$ python -q
>>> import numpy as np
>>> import numpy.linalg as la
>>> np.set_printoptions(precision=3, suppress=True, linewidth=100, floatmode="fixed")
>>> W0 = np.loadtxt("dump.csv", delimiter=",")
>>> print(W0)
[[2.000 1.000 0.000 0.000]
 [2.000 0.000 0.000 0.000]
 [0.000 0.000 1.000 0.000]
 [0.000 0.000 0.000 0.000]]
>>> W = np.array([[-2, -2, -1, 1], [1, 1, -2, 1], [1, 0, -1, -2], [-3, 0, -3, 2]])
>>> b = np.array([1, -2, -2, -3])
>>> H = np.maximum(W0 @ W + b, 0)
>>> print((H > 0).astype(int))
[[0 0 0 0]
 [0 0 0 0]
 [1 0 0 0]
 [1 0 0 0]]
>>> W2 = np.array([[3, 1], [1, 3], [0, 3], [2, 0]])
>>> print((H @ W2).round(6).argmax(axis=1))
[0 0 0 0]
>>> print(H @ W2)
[[0.000 0.000]
 [0.000 0.000]
 [6.000 2.000]
 [3.000 1.000]]
>>> print(W @ W2)
[[ -6 -11]
 [  6  -2]
 [ -1  -2]
 [ -5 -12]]
>>> print(W0 @ W0)
[[6.000 2.000 0.000 0.000]
 [4.000 2.000 0.000 0.000]
 [0.000 0.000 1.000 0.000]
 [0.000 0.000 0.000 0.000]]
>>> print((W0 != 0).astype(int))
[[1 1 0 0]
 [1 0 0 0]
 [0 0 1 0]
 [0 0 0 0]]
>>> print(la.lstsq(W0[:-1].T, W0[-1])[2])
3
>>> print(np.abs(np.diag(la.qr(W0)[1])) > 1e-9)
[ True  True  True False]
>>> try:
...     la.inv(W0)
... except la.LinAlgError as e:
...     print(e)
... 
Singular matrix
>>> print(np.allclose(W0[:-1].T @ la.lstsq(W0[:-1].T, W0[-1])[0], W0[-1]))
True
>>> print(np.unique(W0.round(6), axis=0).shape)
(4, 4)
>>> mat = np.array([[-5, -4, -1], [3, -4, 3], [2, 0, -2], [-2, 2, 3]])
>>> mat[3] = mat[1]
>>> print(mat)
[[-5 -4 -1]
 [ 3 -4  3]
 [ 2  0 -2]
 [ 3 -4  3]]
>>> Y = np.array([[3, 0], [2, 1], [1, 2]])
>>> print(np.einsum("ik,kj->ji", mat, Y))
[[-24   4   4   4]
 [ -6   2  -4   2]]
>>> Y @ mat
Traceback (most recent call last):
  File "<python-input-25>", line 1, in <module>
    Y @ mat
    ~~^~~~~
ValueError: matmul: Input operand 1 has a mismatch in its core dimension 0, with gufunc signature (n?,k),(k,m?)->(n?,m?) (size 4 is different from 2)
>>> print(Y.T @ mat.T)
[[-24   4   4   4]
 [ -6   2  -4   2]]
>>> print(mat @ Y)
[[-24  -6]
 [  4   2]
 [  4  -4]
 [  4   2]]
